$ ipython --no-banner

In [1]: import numpy as np

In [2]: np.set_printoptions(precision=3, suppress=True, linewidth=200, legacy="1.25")

In [3]: def tidy(a):
   ...:     return np.round(a, 3) + 0
   ...: 

In [4]: arr = np.loadtxt("sample15.csv", delimiter=",")

In [5]: arr
Out[5]: 
array([[3., 1., 0., 0., 0.],
       [0., 3., 1., 0., 0.],
       [0., 0., 3., 1., 0.],
       [0., 0., 0., 3., 1.],
       [0., 0., 0., 0., 3.]])

In [6]: M2 = arr / np.linalg.norm(arr, axis=1, keepdims=True)

In [7]: G = M2 @ M2.T

In [8]: np.degrees(np.arccos(np.clip(G[0, 2], -1, 1)))
Out[8]: 90.0

In [9]: tidy(np.linalg.norm(M2, axis=1))
Out[9]: array([1., 1., 1., 1., 1.])

In [10]: (G - 2 * np.eye(5)).round(6).argmax(axis=1)
Out[10]: array([1, 0, 1, 4, 3])

In [11]: (np.abs(G) > 0.9).astype(int)
Out[11]: 
array([[1, 0, 0, 0, 0],
       [0, 1, 0, 0, 0],
       [0, 0, 1, 0, 0],
       [0, 0, 0, 1, 0],
       [0, 0, 0, 0, 1]])

In [12]: tidy(G)
Out[12]: 
array([[1.   , 0.3  , 0.   , 0.   , 0.   ],
       [0.3  , 1.   , 0.3  , 0.   , 0.   ],
       [0.   , 0.3  , 1.   , 0.3  , 0.   ],
       [0.   , 0.   , 0.3  , 1.   , 0.316],
       [0.   , 0.   , 0.   , 0.316, 1.   ]])

In [13]: ev, vecs = np.linalg.eig(arr)

In [14]: tidy(np.sort(np.linalg.eigvals(np.linalg.inv(arr))))
Out[14]: array([0.333, 0.333, 0.333, 0.333, 0.333])

In [15]: tidy(np.sort(np.linalg.eigvals(arr.T)))
Out[15]: array([3., 3., 3., 3., 3.])

In [16]: tidy(np.sort(np.linalg.eigvals(arr @ arr)))
Out[16]: array([9., 9., 9., 9., 9.])

In [17]: ang = np.radians(72)

In [18]: Rm = np.eye(5)

In [19]: Rm[3, 3] = Rm[2, 2] = np.cos(ang)

In [20]: Rm[3, 2], Rm[2, 3] = -np.sin(ang), np.sin(ang)

In [21]: tidy(Rm)
Out[21]: 
array([[ 1.   ,  0.   ,  0.   ,  0.   ,  0.   ],
       [ 0.   ,  1.   ,  0.   ,  0.   ,  0.   ],
       [ 0.   ,  0.   ,  0.309,  0.951,  0.   ],
       [ 0.   ,  0.   , -0.951,  0.309,  0.   ],
       [ 0.   ,  0.   ,  0.   ,  0.   ,  1.   ]])

In [22]: M2 = arr @ Rm.T

In [23]: tidy(np.linalg.svd(arr, compute_uv=False)), tidy(np.linalg.svd(M2, compute_uv=False))
Out[23]: 
(array([3.889, 3.575, 3.11 , 2.592, 2.168]),
 array([3.889, 3.575, 3.11 , 2.592, 2.168]))

In [24]: tidy(np.abs(M2 - arr).max(axis=0))
Out[24]: array([0.   , 0.   , 2.853, 3.544, 0.   ])

In [25]: np.allclose(np.linalg.norm(arr, axis=1), np.linalg.norm(M2, axis=1))
Out[25]: True

In [26]: tidy(np.linalg.norm(Rm, axis=0))
Out[26]: array([1., 1., 1., 1., 1.])

In [27]: tidy(Rm @ Rm.T)
Out[27]: 
array([[1., 0., 0., 0., 0.],
       [0., 1., 0., 0., 0.],
       [0., 0., 1., 0., 0.],
       [0., 0., 0., 1., 0.],
       [0., 0., 0., 0., 1.]])

In [28]: Rm[:, 1] @ Rm[:, 3]
Out[28]: 0.0

In [29]: m1 = np.load("w.npy")

In [30]: m1
Out[30]: 
array([[ 1.6,  0.3, -1.1],
       [ 0.7, -0.7,  0.9],
       [ 0.4, -1. , -0.4],
       [ 1.2, -0.7,  0.7],
       [ 1.1,  0.6,  0.6],
       [ 1.4, -0.9,  0.7],
       [ 2.5,  0.5, -0.3],
       [ 0.9, -0.5,  1.3],
       [-0.6,  0.4, -1.5],
       [ 0.1, -0.5,  0.9],
       [-0.1,  2. , -0.2],
       [ 0.5,  0.8,  0.4],
       [ 0.6,  1.7,  0.7],
       [ 0.4,  0.4, -0.1],
       [ 0.8,  1. , -0.1],
       [ 0.3,  0.4,  0.3],
       [-0.5,  0.7, -0.2],
       [ 3. ,  3. ,  2. ],
       [ 1.7, -0.7,  0.7],
       [ 0.2, -0.2,  0.7],
       [-0.4,  1.2, -0.5],
       [ 0.1,  0.3,  1.3],
       [-1.3, -1. ,  0.7],
       [-0.5,  0.2,  0.2],
       [-1.2,  1.3, -1.6],
       [ 0.1, -0.1, -0.8],
       [-1.1, -0.3,  0.2],
       [ 0. ,  1.2, -0.1]])

In [31]: idx = m1[:, 0] > np.median(m1[:, 0])

In [32]: u = m1[idx].mean(axis=0) - m1[~idx].mean(axis=0)

In [33]: np.argsort(-np.abs(u).round(6), kind="stable")
Out[33]: array([0, 2, 1])

In [34]: ((m1 - m1.mean(axis=0)) @ u > 0).astype(int)
Out[34]: array([1, 1, 0, 1, 1, 1, 1, 1, 0, 0, 0, 1, 1, 0, 1, 0, 0, 1, 1, 0, 0, 1, 0, 0, 0, 0, 0, 0])

In [35]: cen = m1 - m1.mean(axis=0)

In [36]: vecs = np.linalg.svd(cen)[2][:2]

In [37]: M2 = cen - cen @ vecs.T @ vecs

In [38]: tidy(np.diag(vecs.T @ vecs))
Out[38]: array([0.726, 0.934, 0.34 ])

In [39]: tidy(np.cov(cen @ vecs.T, rowvar=False))
Out[39]: 
array([[1.294, 0.   ],
       [0.   , 0.959]])

In [40]: tidy((cen @ vecs.T).std(axis=0))
Out[40]: array([1.117, 0.962])

In [41]: W2 = m1[[2, 24]].astype(float)

In [42]: for _ in range(7):
    ...:     idx = np.linalg.norm(m1[:, None] - W2, axis=-1).argmin(axis=1)
    ...:     W2 = np.array([m1[idx == j].mean(axis=0) for j in range(2)])
    ...: 

In [43]: idx
Out[43]: array([0, 0, 0, 0, 0, 0, 0, 0, 1, 0, 1, 0, 0, 0, 0, 0, 1, 0, 0, 0, 1, 0, 1, 1, 1, 1, 1, 1])

In [44]: tidy(W2[1] - W2[0])
Out[44]: array([-1.532,  0.349, -0.891])

In [45]: np.abs(W2[1] - W2[0]).argmax()
Out[45]: 0

In [46]: rng = np.random.default_rng(6212)

In [47]: idx = rng.permutation(5)

In [48]: M2 = arr[:, idx] * rng.choice([-1, 1], 5)

In [49]: M2
Out[49]: 
array([[-1., -0., -0., -3.,  0.],
       [-3., -0., -0., -0.,  1.],
       [-0., -0., -1., -0.,  3.],
       [-0., -1., -3., -0.,  0.],
       [-0., -3., -0., -0.,  0.]])

In [50]: left, _, vt = np.linalg.svd(arr.T @ M2)

In [51]: idx
Out[51]: array([1, 4, 3, 0, 2])

In [52]: M2 = np.c_[m1[:, :2] @ np.array([[1, 0], [1, 1]]), np.array([0, 2, 0, 3, 0, 1, 3, 3, 1, 1, 2, 1, 0, 1, 3, 1, 1, 1, 0, 1, 1, 1, 2, 2, 1, 3, 1, 1])]

In [53]: tidy(M2)
Out[53]: 
array([[ 1.9,  0.3,  0. ],
       [ 0. , -0.7,  2. ],
       [-0.6, -1. ,  0. ],
       [ 0.5, -0.7,  3. ],
       [ 1.7,  0.6,  0. ],
       [ 0.5, -0.9,  1. ],
       [ 3. ,  0.5,  3. ],
       [ 0.4, -0.5,  3. ],
       [-0.2,  0.4,  1. ],
       [-0.4, -0.5,  1. ],
       [ 1.9,  2. ,  2. ],
       [ 1.3,  0.8,  1. ],
       [ 2.3,  1.7,  0. ],
       [ 0.8,  0.4,  1. ],
       [ 1.8,  1. ,  3. ],
       [ 0.7,  0.4,  1. ],
       [ 0.2,  0.7,  1. ],
       [ 6. ,  3. ,  1. ],
       [ 1. , -0.7,  0. ],
       [ 0. , -0.2,  1. ],
       [ 0.8,  1.2,  1. ],
       [ 0.4,  0.3,  1. ],
       [-2.3, -1. ,  2. ],
       [-0.3,  0.2,  2. ],
       [ 0.1,  1.3,  1. ],
       [ 0. , -0.1,  3. ],
       [-1.4, -0.3,  1. ],
       [ 1.2,  1.2,  1. ]])

In [54]: tidy(np.linalg.lstsq(m1, M2[:, 0])[0])
Out[54]: array([1., 1., 0.])

In [55]: np.linalg.matrix_rank(M2)
Out[55]: 3

In [56]: tidy(np.linalg.norm(M2 - m1 @ np.linalg.lstsq(m1, M2)[0], axis=0))
Out[56]: array([0.   , 0.   , 8.085])

In [57]: data = np.load("mat.npy")

In [58]: data
Out[58]: 
array([[1, 2, 0, 0],
       [0, 2, 0, 0],
       [0, 0, 1, 2],
       [0, 0, 0, 2]])

In [59]: O, vecs = np.linalg.qr(data[:, :1])[0], np.linalg.qr(data[:, 1:])[0]

In [60]: sv = np.linalg.svd(O.T @ vecs, compute_uv=False)

In [61]: tidy(np.linalg.norm(O @ O.T - vecs @ vecs.T, 2))
Out[61]: 1.0

In [62]: (sv > 0.9).sum()
Out[62]: 0

In [63]: F = np.load("layer1.npy")

In [64]: F
Out[64]: 
array([[ 1., -1., -1.,  0.],
       [-2.,  0.,  1.,  0.],
       [ 2., -1.,  1.,  0.],
       [ 0.,  0.,  0.,  2.]])

In [65]: tidy(np.linalg.det(F))
Out[65]: -10.0

In [66]: F @ F
Out[66]: 
array([[ 1.,  0., -3.,  0.],
       [ 0.,  1.,  3.,  0.],
       [ 6., -3., -2.,  0.],
       [ 0.,  0.,  0.,  4.]])

In [67]: tidy(np.sort(np.linalg.eigvals(F).real))
Out[67]: array([-1. ,  1.5,  1.5,  2. ])

In [68]: np.flatnonzero(np.linalg.matrix_power((F != 0) + (F.T != 0) + np.eye(4), 4)[3])
Out[68]: array([3])

In [69]: (F != 0).astype(int)
Out[69]: 
array([[1, 1, 1, 0],
       [1, 0, 1, 0],
       [1, 1, 1, 0],
       [0, 0, 0, 1]])

In [70]: (F + F.T) / 2
Out[70]: 
array([[ 1. , -1.5,  0.5,  0. ],
       [-1.5,  0. ,  0. ,  0. ],
       [ 0.5,  0. ,  1. ,  0. ],
       [ 0. ,  0. ,  0. ,  2. ]])

In [71]: np.allclose(F @ F.T, F.T @ F)
Out[71]: False

In [72]: F.inv()
AttributeError: 'numpy.ndarray' object has no attribute 'inv'


In [73]: F @ F
Out[73]: 
array([[ 1.,  0., -3.,  0.],
       [ 0.,  1.,  3.,  0.],
       [ 6., -3., -2.,  0.],
       [ 0.,  0.,  0.,  4.]])

In [74]: np.trace(F)
Out[74]: 4.0

In [75]: (F - F.T) / 2
Out[75]: 
array([[ 0. ,  0.5, -1.5,  0. ],
       [-0.5,  0. ,  1. ,  0. ],
       [ 1.5, -1. ,  0. ,  0. ],
       [ 0. ,  0. ,  0. ,  0. ]])

In [76]: tidy(np.linalg.det(F))
Out[76]: -10.0

In [77]: tidy(np.sort(np.abs(np.linalg.eigvals(F))))
Out[77]: array([1.   , 2.   , 2.236, 2.236])

In [78]: np.linalg.determinant(F)
AttributeError: module 'numpy.linalg' has no attribute 'determinant'


In [79]: M2 = np.inv(F)
AttributeError: module 'numpy' has no attribute 'inv'


In [80]: M2 = np.linalg.invert(F)
AttributeError: module 'numpy.linalg' has no attribute 'invert'


In [81]: M2 = np.linalg.inv(F)

In [82]: tidy(np.linalg.slogdet(F)[0])
Out[82]: -1.0

In [83]: tidy(np.linalg.det(F) * np.linalg.det(M2))
Out[83]: 1.0

In [84]: np.allclose(M2, F.T)
Out[84]: False

In [85]: M2 = np.array([[-1, 0], [2, 0], [-1, 0], [1, -2]])

In [86]: np.linalg.matrix_rank(np.vstack([F, M2.T]))
Out[86]: 4

In [87]: np.einsum("ij,ij->", F, M2)
ValueError: operands could not be broadcast together with remapped shapes [original->remapped]: (4,4)->(4,4) (4,2)->(4,2) 


In [88]: np.einsum("ik,kj->ji", F, M2)
Out[88]: 
array([[-2.,  1., -5.,  2.],
       [ 0.,  0.,  0., -4.]])

In [89]: np.einsum("ij->j", F)
Out[89]: array([ 1., -2.,  1.,  2.])

In [90]: A = np.load("m.npy")

In [91]: A
Out[91]: 
array([[5., 1., 1., 1., 1.],
       [1., 5., 1., 1., 1.],
       [1., 1., 5., 1., 1.],
       [1., 1., 1., 5., 1.],
       [1., 1., 1., 1., 5.]])

In [92]: tidy(np.linalg.det(A))
Out[92]: 2304.0

In [93]: A.inv()
AttributeError: 'numpy.ndarray' object has no attribute 'inv'


In [94]: A @ A
Out[94]: 
array([[29., 13., 13., 13., 13.],
       [13., 29., 13., 13., 13.],
       [13., 13., 29., 13., 13.],
       [13., 13., 13., 29., 13.],
       [13., 13., 13., 13., 29.]])

In [95]: (A + A.T) / 2
Out[95]: 
array([[5., 1., 1., 1., 1.],
       [1., 5., 1., 1., 1.],
       [1., 1., 5., 1., 1.],
       [1., 1., 1., 5., 1.],
       [1., 1., 1., 1., 5.]])

In [96]: x0 = np.array([2, 2, -1, 1, -3])

In [97]: rhs = A @ x0

In [98]: rhs
Out[98]: array([  9.,   9.,  -3.,   5., -11.])

In [99]: tidy(np.linalg.solve(A, 5 * rhs))
Out[99]: array([ 10.,  10.,  -5.,   5., -15.])

In [100]: tidy(np.linalg.solve(A, rhs + A[:, 3]))
Out[100]: array([ 2.,  2., -1.,  2., -3.])

In [101]: A @ (-1.0) ** np.arange(5)
Out[101]: array([ 5., -3.,  5., -3.,  5.])

In [102]: (A @ A)[0]
Out[102]: array([29., 13., 13., 13., 13.])

In [103]: arr.shape
Out[103]: (5, 5)

In [104]: arr[5]
IndexError: index 5 is out of bounds for axis 0 with size 5


In [105]: tidy(np.linalg.svd(arr, compute_uv=False))
Out[105]: array([3.889, 3.575, 3.11 , 2.592, 2.168])

In [106]: np.count_nonzero(arr)
Out[106]: 9

In [107]: arr.mean(axis=0)
Out[107]: array([0.6, 0.8, 0.8, 0.8, 0.8])

In [108]: np.linalg.matrix_rank(arr)
Out[108]: 5

In [109]: np.unravel_index(np.abs(arr).argmax(), arr.shape)
Out[109]: (0, 0)

In [110]: X = np.load("case2.npy")

In [111]: X
Out[111]: 
array([[ 0,  1, -1,  0,  3],
       [-1, 23,  1,  0,  0],
       [ 1, -3, 23, -2, -3],
       [-1, -2,  2, 39,  3],
       [-3,  1, -2,  3, 40]])

In [112]: cen = m1 - m1.mean(axis=1)
ValueError: operands could not be broadcast together with shapes (28,3) (28,) 


In [113]: cen = m1 - m1.mean(axis=0)

In [114]: left, sv, vt = np.linalg.svd(cen, full_matrices=False)

In [115]: np.abs(left[:, 0]).argmax()
Out[115]: 17

In [116]: np.abs(vt[0]).argmax()
Out[116]: 0

In [117]: tidy(np.abs(vt[-1]))
Out[117]: array([0.523, 0.257, 0.812])

In [118]: tidy(sv)
Out[118]: array([5.911, 5.089, 3.512])

In [119]: (np.sign(left[:, 0]) == np.sign(left[0, 0])).astype(int)
Out[119]: array([1, 1, 0, 1, 1, 1, 1, 1, 0, 0, 0, 1, 1, 0, 1, 0, 0, 1, 1, 0, 0, 1, 0, 0, 0, 0, 0, 0])
